>>> import numpy as np
>>> np.set_printoptions(suppress=True, linewidth=160)
>>> tidy = lambda a: np.round(a, 4) + 0
>>> arr = np.array([[10, 0, 4, 14, 8, 10, 14, 10],
...     [0, 0, 0, 0, 0, 0, 0, 0],
...     [10, 0, 4, 14, 8, 10, 14, 10],
...     [0, 0, 0, 0, 0, 0, 0, 0]])
>>> # rows and columns are dependent
>>> u = np.array([0, 4, 4])
>>> np.polyval(u, arr[1])
array([4, 4, 4, 4, 4, 4, 4, 4])
>>> mat = np.load("test0.npy")
>>> mat
array([[5., 0., 0., 0., 0., 0., 0., 4., 4.],
       [0., 5., 4., 4., 4., 4., 4., 0., 0.],
       [0., 4., 5., 4., 4., 4., 4., 0., 0.],
       [0., 4., 4., 5., 4., 4., 4., 0., 0.],
       [0., 4., 4., 4., 5., 4., 4., 0., 0.],
       [0., 4., 4., 4., 4., 5., 4., 0., 0.],
       [0., 4., 4., 4., 4., 4., 5., 0., 0.],
       [4., 0., 0., 0., 0., 0., 0., 5., 4.],
       [4., 0., 0., 0., 0., 0., 0., 4., 5.]])
>>> # 2 blocks once reordered
>>> tidy(np.abs(np.linalg.eigvals(mat)).max())
np.float64(25.0)
>>> np.allclose(mat @ mat.T, mat.T @ mat)
True
>>> np.linalg.determinant(mat)
Traceback (most recent call last):
  File "<python-input-12>", line 1, in <module>
    np.linalg.determinant(mat)
    ^^^^^^^^^^^^^^^^^^^^^
AttributeError: module 'numpy.linalg' has no attribute 'determinant'
>>> rng = np.random.default_rng(316)
>>> labels = rng.integers(0, 3, 12)
>>> feats = np.triu((labels[:, None] == labels) & (rng.random((12, 12)) < 0.8), 1).astype(int)
>>> feats += feats.T
>>> feats
array([[0, 0, 0, 1, 0, 0, 0, 0, 1, 0, 0, 0],
       [0, 0, 0, 0, 0, 0, 0, 0, 0, 0, 0, 0],
       [0, 0, 0, 0, 0, 0, 1, 1, 0, 0, 1, 0],
       [1, 0, 0, 0, 1, 0, 0, 0, 1, 1, 0, 0],
       [0, 0, 0, 1, 0, 0, 0, 0, 1, 1, 0, 0],
       [0, 0, 0, 0, 0, 0, 0, 0, 0, 0, 0, 1],
       [0, 0, 1, 0, 0, 0, 0, 0, 0, 0, 1, 0],
       [0, 0, 1, 0, 0, 0, 0, 0, 0, 0, 1, 0],
       [1, 0, 0, 1, 1, 0, 0, 0, 0, 1, 0, 0],
       [0, 0, 0, 1, 1, 0, 0, 0, 1, 0, 0, 0],
       [0, 0, 1, 0, 0, 0, 1, 1, 0, 0, 0, 0],
       [0, 0, 0, 0, 0, 1, 0, 0, 0, 0, 0, 0]])
>>> rank = np.linalg.matrix_rank(feats)
>>> rank
np.int64(10)
>>> ns = np.linalg.svd(feats)[2][rank:].T
>>> ns.shape
(12, 2)
>>> [int(np.linalg.matrix_rank(feats[:i])) for i in range(1, len(feats) + 1)]
[1, 1, 2, 3, 4, 5, 6, 6, 7, 8, 9, 10]
>>> np.linalg.matrix_rank(feats.T @ feats), np.linalg.matrix_rank(feats @ feats.T)
(np.int64(10), np.int64(10))
>>> out = feats + rng.integers(-2, 3, (12, 10)) @ rng.integers(-2, 3, (10, 12))
>>> out
array([[  4,   3,   7,  -2,   3,  -3,  -3,  -5,   3,   7,   2,  -2],
       [  7,  -1, -10,   0,  10,   8,  -2,  -9,  -3,  -1,  -2,  -9],
       [  7,   0, -10,  12,  -1,   1,  -2,  -2,   4,   3,  -1, -11],
       [-13,   8,   6,   1,  -5,   7,  17,   8,   2,  10,   0,  -9],
       [  8,   4,  -9,  10,  -1,   3,  -6,   2,   5,   2,   1,  -3],
       [ -4,   4,  -5,  -1,   1,   2,   3,  -1,  -2,   1,   1,   3],
       [ -2,  -3,   7,   0,   3,  -5,  -4,   1,   6,  -5,  -3,   6],
       [  7, -15, -10,   5,  -2,  -7,  -3,  -6,   1, -15,   1,   6],
       [  1,   7,   2,  -6, -15,   9,   2,  16,   4,  15,   5,  -2],
       [ 10,   2,  -2, -11,  -4,  11,  -2,   5,   8,  12,   5,  -1],
       [  7,  -5,  -1,   3,   7,  -3,  -1, -10,   6,   0,  -2,  -5],
       [ -3,   3,   0,  13,  -5,  -7,  -4,   4,   2,  -2,  -2,   0]])
>>> np.abs(out - feats).sum(axis=1)
array([44, 62, 57, 86, 51, 27, 45, 78, 84, 74, 53, 46])
>>> tidy(np.linalg.svd(out - feats, compute_uv=False))
array([49.4569, 33.9312, 27.0903, 25.7696, 19.5997, 13.2135,  8.7778,  6.5892,  3.4076,  0.9587,  0.    ,  0.    ])
>>> [round(float(np.linalg.det(feats[:i, :i])), 2) + 0 for i in range(1, 13)]
[0.0, 0.0, 0.0, 0.0, 0.0, 0.0, 0.0, 0.0, 0.0, 0.0, 0.0, 0.0]
>>> try:
...     np.linalg.cholesky(feats)
... except np.linalg.LinAlgError as e:
...     print(e)
... 
Matrix is not positive definite
>>> np.all(np.linalg.eigvalsh(feats) > 0)
np.False_
>>> tidy(np.linalg.eigvalsh(feats).min())
np.float64(-1.6813)
>>> out = np.array([[4, 0, 7],
...     [7, 0, 8],
...     [7, 2, 9],
...     [9, 3, 2],
...     [5, 6, 2],
...     [8, 3, 5],
...     [8, 2, 6],
...     [5, 5, 2],
...     [9, 8, 6],
...     [3, 5, 1],
...     [1, 1, 9],
...     [2, 0, 5]])
>>> feats @ out
array([[18, 11,  8],
       [ 0,  0,  0],
       [14,  8, 17],
       [21, 19, 16],
       [21, 16,  9],
       [ 2,  0,  5],
       [ 8,  3, 18],
       [ 8,  3, 18],
       [21, 14, 12],
       [23, 17, 10],
       [20,  9, 17],
       [ 8,  3,  5]])
>>> np.einsum("ik,kj->ji", feats, out)
array([[18,  0, 14, 21, 21,  2,  8,  8, 21, 23, 20,  8],
       [11,  0,  8, 19, 16,  0,  3,  3, 14, 17,  9,  3],
       [ 8,  0, 17, 16,  9,  5, 18, 18, 12, 10, 17,  5]])
>>> out.T @ feats.T
array([[18,  0, 14, 21, 21,  2,  8,  8, 21, 23, 20,  8],
       [11,  0,  8, 19, 16,  0,  3,  3, 14, 17,  9,  3],
       [ 8,  0, 17, 16,  9,  5, 18, 18, 12, 10, 17,  5]])
>>> np.einsum("ij,ij->i", feats, feats)
array([2, 0, 3, 4, 3, 1, 2, 2, 4, 3, 3, 1])
>>> np.linalg.matrix_rank(np.vstack([feats, out.T]))
np.int64(12)
>>> np.einsum("ij->j", feats)
array([2, 0, 3, 4, 3, 1, 2, 2, 4, 3, 3, 1])
>>> np.linalg.matrix_rank(feats @ out)
np.int64(3)
>>> np.flatnonzero(np.linalg.matrix_power((feats != 0) + (feats.T != 0) + np.eye(12), 12)[7])
array([ 2,  6,  7, 10])
>>> tidy(np.linalg.det(feats))
np.float64(0.0)
>>> J = np.array([[26, -23, 26, 20, 13, -5],
...     [-23, 42, -38, -30, -15, -20],
...     [26, -38, 43, 23, 19, 0],
...     [20, -30, 23, 27, 9, 20],
...     [13, -15, 19, 9, 9, -5],
...     [-5, -20, 0, 20, -5, 50]])
>>> left, sig, Vt = np.linalg.svd(J, full_matrices=False)
>>> left.shape, sig.shape, Vt.shape
((6, 6), (6,), (6, 6))
>>> tidy(left.T @ J @ Vt.T)
array([[127.9401,   0.    ,   0.    ,   0.    ,   0.    ,   0.    ],
       [  0.    ,  58.7548,   0.    ,   0.    ,   0.    ,   0.    ],
       [  0.    ,   0.    ,  10.305 ,   0.    ,   0.    ,   0.    ],
       [  0.    ,   0.    ,   0.    ,   0.    ,   0.    ,   0.    ],
       [  0.    ,   0.    ,   0.    ,   0.    ,   0.    ,   0.    ],
       [  0.    ,   0.    ,   0.    ,   0.    ,   0.    ,   0.    ]])
>>> np.abs(left[:, 0]).round(6).argmax()
np.int64(1)
>>> np.allclose(left * sig @ Vt, J)
True
>>> tidy(np.sqrt((sig ** 2).sum())), tidy(np.linalg.norm(J))
(np.float64(141.163), np.float64(141.163))
>>> tidy(np.abs(Vt[0]))
array([0.3618, 0.5653, 0.5266, 0.4219, 0.2178, 0.2161])
>>> tidy(sig)
array([127.9401,  58.7548,  10.305 ,   0.    ,   0.    ,   0.    ])
>>> rank = np.linalg.matrix_rank(J)
>>> rank
np.int64(3)
>>> ns = np.linalg.svd(J)[2][rank:].T
>>> np.allclose(J @ ns, 0)
True
>>> tidy(J @ ns)
array([[0., 0., 0.],
       [0., 0., 0.],
       [0., 0., 0.],
       [0., 0., 0.],
       [0., 0., 0.],
       [0., 0., 0.]])
>>> np.linalg.matrix_rank(J.T @ J), np.linalg.matrix_rank(J @ J.T)
(np.int64(3), np.int64(3))
>>> [int(np.linalg.matrix_rank(np.delete(J, i, axis=0))) for i in range(6)]
[3, 3, 3, 3, 3, 3]
>>> [int(np.linalg.matrix_rank(J[:, :j + 1])) for j in range(6)]
[1, 2, 3, 3, 3, 3]
>>> left, sig, Vt = np.linalg.svd(feats)
>>> np.argmax(sig[:-1] / (sig[1:] + 1e-6)) + 1
np.int64(10)
>>> tidy(sig)
array([3.3234, 2.5616, 1.6813, 1.5616, 1.    , 1.    , 1.    , 1.    , 1.    , 0.3579, 0.    , 0.    ])
>>> out = left[:, :10] @ np.diag(sig[:10]) @ Vt[:10]
>>> tidy(np.linalg.norm(feats - out, 2)), tidy(sig[10])
(np.float64(0.0), np.float64(0.0))
>>> np.linalg.matrix_rank(out)
np.int64(10)
>>> A = np.loadtxt("dump.csv", delimiter=",")
>>> A
array([[-3.064 , -0.7545, -0.8745,  0.9931, -1.5114, -0.0772,  0.0092],
       [ 0.7653,  2.274 , -0.5791,  2.5947,  0.2256,  2.9821,  2.71  ],
       [ 0.244 ,  0.6125,  0.8023, -0.1094, -0.1383, -0.5315, -0.217 ],
       [-0.0687,  0.2562, -0.1522,  0.4594,  0.1322, -0.1147, -0.224 ],
       [ 0.102 ,  1.3637,  0.3863,  1.2891, -0.0338,  1.2072,  1.6118],
       [ 0.7246,  2.35  , -0.4804,  3.0416,  0.328 ,  3.2682,  2.7664],
       [-0.8391,  0.6077, -0.7085,  1.4765, -0.6243,  2.0056,  1.1577],
       [ 0.6838,  2.038 , -0.2387,  2.8284,  0.2858,  3.0894,  2.4463],
       [ 0.1251,  0.9475, -0.0909,  1.4982, -0.0709,  1.6798,  1.1216],
       [-1.1244,  1.6113, -0.3803,  3.377 , -0.6147,  3.3942,  2.6067],
       [ 1.0694,  1.9382,  0.085 ,  2.8806,  0.5067,  3.1124,  2.3719],
       [-3.0259, -1.5365, -1.1999,  0.8004, -0.807 , -0.1998, -0.0777],
       [-2.0749,  0.5649, -1.2371,  3.6891, -1.1505,  2.9312,  2.3802],
       [ 0.5596,  1.8702,  0.0861,  2.9678,  0.4178,  3.4464,  2.0017],
       [-3.2489, -1.2482, -1.2346,  1.1245, -1.3332,  0.1623,  0.0684],
       [ 0.9892,  2.2064, -0.9861,  2.7646,  0.4247,  3.3328,  2.514 ],
       [-1.3641, -0.3485, -1.0573,  0.4473, -0.6317,  0.0861,  0.0488],
       [-2.4082, -0.5338, -0.7296,  2.4911, -0.8108,  1.7923,  1.2574],
       [-1.3902, -0.6547, -0.0769,  0.6763, -0.0923,  0.1896,  0.2442],
       [-0.066 ,  1.2112, -0.0659,  1.6923,  0.6554,  0.8899,  0.7992],
       [-1.4499, -0.3106, -0.0911,  0.3446, -0.4458,  0.3876,  0.6016],
       [-0.4131,  1.5948, -0.9562,  3.5247, -0.6021,  2.9668,  1.953 ],
       [ 0.4058,  0.626 , -0.2385,  1.5224,  0.2277,  1.6848,  1.5762]])
>>> q, vecs = np.linalg.qr(A[:, :2])[0], np.linalg.qr(A[:, 2:])[0]
>>> sig = np.linalg.svd(q.T @ vecs, compute_uv=False)
>>> tidy(np.degrees(np.arccos(sig.clip(0, 1))))
array([11.8383, 19.2417])
>>> tidy(sig)
array([0.9787, 0.9441])
>>> A @ A
Traceback (most recent call last):
  File "<python-input-71>", line 1, in <module>
    A @ A
    ~~^~~
ValueError: matmul: Input operand 1 has a mismatch in its core dimension 0, with gufunc signature (n?,k),(k,m?)->(n?,m?) (size 23 is different from 7)
>>> cov = A.T @ A
>>> tidy(np.linalg.eigvalsh(cov)[::-1])
array([305.9213,  78.5045,   3.062 ,   2.1243,   1.8508,   1.1951,   0.5005])
>>> tidy(np.diag(cov))
array([ 51.5117,  43.2743,  10.9802, 107.5337,   9.8065, 106.4109,  63.6411])
>>> tidy(np.trace(cov)), tidy((A ** 2).sum())
(np.float64(393.1584), np.float64(393.1584))
>>> tidy(np.linalg.svd(A, compute_uv=False) ** 2)
array([305.9213,  78.5045,   3.062 ,   2.1243,   1.8508,   1.1951,   0.5005])
>>> cen = A - A.mean(axis=0)
>>> left, sig, Vt = np.linalg.svd(cen, full_matrices=False)
>>> tidy(sig ** 2 / (sig ** 2).sum())
array([0.7392, 0.2183, 0.0147, 0.0109, 0.0092, 0.0053, 0.0025])
>>> np.abs(left[:, 0]).argmax()
np.int64(11)
>>> (np.sign(left[:, 0]) == np.sign(left[0, 0])).astype(int)
array([1, 0, 1, 1, 0, 0, 1, 0, 0, 0, 0, 1, 0, 0, 1, 0, 1, 1, 1, 1, 1, 0, 0])
>>> tidy(Vt[0] * np.sign(Vt[0, np.abs(Vt[0]).argmax()]))
array([0.4195, 0.4511, 0.0349, 0.3832, 0.1498, 0.536 , 0.4034])
